% python3 -q
>>> import numpy as np
>>> np.set_printoptions(suppress=True, linewidth=140)
>>> m1 = np.load("a.npy")
>>> print(m1)
[[  1   4   4   4   0   0]
 [  1  -1   4  -4  -5   2]
 [  2   3  -2  -1  -3   5]
 [  3  -5   2   0  -4  -1]
 [  2   2  -2  -2   2   4]
 [  4   0  -4   2  -3  -3]
 [  4   1   0   4   0  -1]
 [  0   1   3   1  -5  -3]
 [  1  -1   4  -5   2   3]
 [ -5  -5   4  -3   4   3]
 [  2  -4  -2   0   0   4]
 [  5   1   5   3   1  -4]
 [  1  -2  -3   3  -2  -2]
 [  4  -2   4  -2   5   1]
 [  2   5  -4  -2  -4   0]
 [  6  -1  24 -16 -25  10]]
>>> out = np.c_[m1[:, :1] @ np.array([[1]]), np.array([5, -1, -2, 1, 3, -5, -3, -4, 3, -4, -2, 2, -2, -1, -3, -2])]
>>> print(out)
[[ 1  5]
 [ 1 -1]
 [ 2 -2]
 [ 3  1]
 [ 2  3]
 [ 4 -5]
 [ 4 -3]
 [ 0 -4]
 [ 1  3]
 [-5 -4]
 [ 2 -2]
 [ 5  2]
 [ 1 -2]
 [ 4 -1]
 [ 2 -3]
 [ 6 -2]]
>>> print(np.linalg.matrix_rank(np.c_[m1, out]))
7
>>> print(np.round(np.linalg.lstsq(m1, out[:, 0])[0], 2) + 0)
[1. 0. 0. 0. 0. 0.]
>>> print(np.linalg.matrix_rank(out))
2
>>> def softmax(z):
...     e = np.exp(z - z.max(axis=-1, keepdims=True))
...     return e / e.sum(axis=-1, keepdims=True)
... 
>>> print(np.round(softmax(m1[12] + 4), 2) + 0)
[0.12 0.01 0.   0.86 0.01 0.01]
>>> print(np.round(softmax(10 * m1[12]), 2) + 0)
[0. 0. 0. 1. 0. 0.]
>>> print(np.round(softmax(m1).sum(axis=1), 2))
[1. 1. 1. 1. 1. 1. 1. 1. 1. 1. 1. 1. 1. 1. 1. 1.]
>>> scores = m1 @ m1.T / np.sqrt(6)
>>> print(np.round(softmax(scores)[12] @ m1, 2))
[ 3.32 -0.46 -3.77  2.23 -2.77 -2.77]
>>> print(softmax(scores).round(6).argmax(axis=1))
[ 0 15 15 15  4  5 11 15 15  9 10 11  5 13 14 15]
>>> vec = np.array([-1, 2, -1, -1, 0, 1])
>>> print((m1 * vec).sum(axis=1))
[ -1  -1  12 -16  10  -5  -7  -5   1  -3  -4 -15  -7  -9  14  -6]
>>> print(m1 @ vec)
[ -1  -1  12 -16  10  -5  -7  -5   1  -3  -4 -15  -7  -9  14  -6]
>>> print(m1 @ np.ones(6))
[13. -3.  4. -5.  6. -4.  8. -3.  4. -2.  0. 11. -5. 10. -3. -2.]
>>> print(m1 @ np.eye(6)[1])
[ 4. -1.  3. -5.  2.  0.  1.  1. -1. -5. -4.  1. -2. -2.  5. -1.]
>>> C2 = np.cov(m1, rowvar=False)
>>> print(round(float(np.corrcoef(m1[:, 4], m1[:, 2])[0, 1]), 2))
-0.7
>>> print(np.argsort(-m1.std(axis=0).round(6), kind="stable"))
[4 2 3 5 1 0]
>>> print(C2.shape)
(6, 6)
>>> print(np.round(np.polyfit(m1[:, 4], m1[:, 2], 1), 2))
[-0.68  0.74]
>>> Xs = m1 - m1.mean(axis=0)
>>> vecs = np.linalg.svd(Xs)[2][:1]
>>> out = Xs - Xs @ vecs.T @ vecs
>>> print(np.round(np.linalg.norm(out) / np.linalg.norm(Xs), 2))
0.55
>>> print(np.round((Xs @ vecs.T).std(axis=0), 2))
[9.64]
>>> print(np.round(np.cov(Xs @ vecs.T, rowvar=False), 2))
99.19
>>> print(np.linalg.norm(out, axis=1).round(6).argmax())
9
>>> print(np.round(out.std(axis=0), 2))
[2.3  2.87 2.62 2.2  2.93 2.6 ]
